$ python -q
>>> import numpy as np
>>> np.set_printoptions(precision=2, suppress=True, linewidth=120)
>>> F = np.array([[4.08, -1.49, -2.48],
...     [0.96, -2.63, -4.14],
...     [1.81, -3.95, -2.48],
...     [3.16, -0.22, 3.87],
...     [-1.93, 2.83, 3.64],
...     [-3.07, -2.4, -3.14],
...     [-4.12, 1.59, 2.35],
...     [1.22, -0.78, -4.78],
...     [-3.69, 2.17, 2.58],
...     [-1.95, -3.36, 3.15],
...     [2.04, 4.47, -0.92],
...     [-3.87, 3.15, 0.35],
...     [2.01, 4.36, -1.38],
...     [-2.3, -3.05, -3.22]])
>>> rng = np.random.default_rng(573)
>>> z = rng.permutation(3)
>>> out = F[:, z] * rng.choice([-1, 1], 3)
>>> out
array([[-1.49, -2.48, -4.08],
       [-2.63, -4.14, -0.96],
       [-3.95, -2.48, -1.81],
       [-0.22,  3.87, -3.16],
       [ 2.83,  3.64,  1.93],
       [-2.4 , -3.14,  3.07],
       [ 1.59,  2.35,  4.12],
       [-0.78, -4.78, -1.22],
       [ 2.17,  2.58,  3.69],
       [-3.36,  3.15,  1.95],
       [ 4.47, -0.92, -2.04],
       [ 3.15,  0.35,  3.87],
       [ 4.36, -1.38, -2.01],
       [-3.05, -3.22,  2.3 ]])
>>> Uu, _, VT = np.linalg.svd(F.T @ out)
>>> z
array([1, 2, 0])
>>> Ac = F - F.mean(axis=0)
>>> V = np.linalg.svd(Ac)[2][:1]
>>> out = Ac - Ac @ V.T @ V
>>> (Ac @ V.T).std(axis=0)
array([3.59])
>>> round(float(np.linalg.norm(out) / np.linalg.norm(Ac)), 2)
0.69
>>> np.linalg.norm(out, axis=1).round(6).argmax()
np.int64(3)
>>> z = F[:, 2] > np.median(F[:, 2])
>>> r0 = F[z].mean(axis=0) - F[~z].mean(axis=0)
>>> r0
array([-2.15,  2.94,  5.23])
>>> np.argsort(-np.abs(r0).round(6), kind="stable")
array([2, 1, 0])
>>> X = np.loadtxt("arr.csv", delimiter=",")
>>> X
array([[0.29, 0.29, 0.43],
       [0.17, 0.33, 0.5 ],
       [0.33, 0.33, 0.33]])
>>> x = np.array([-5, 3, 5])
>>> y = X @ x
>>> y
array([1.57, 2.67, 1.  ])
>>> np.linalg.solve(X, X[:, 2])
array([0., 0., 1.])
>>> np.linalg.solve(X, -1 * y)
array([ 5., -3., -5.])
>>> np.linalg.solve(X, y + X[:, 1])
array([-5.,  4.,  5.])
>>> np.linalg.solve(X, y)
array([-5.,  3.,  5.])
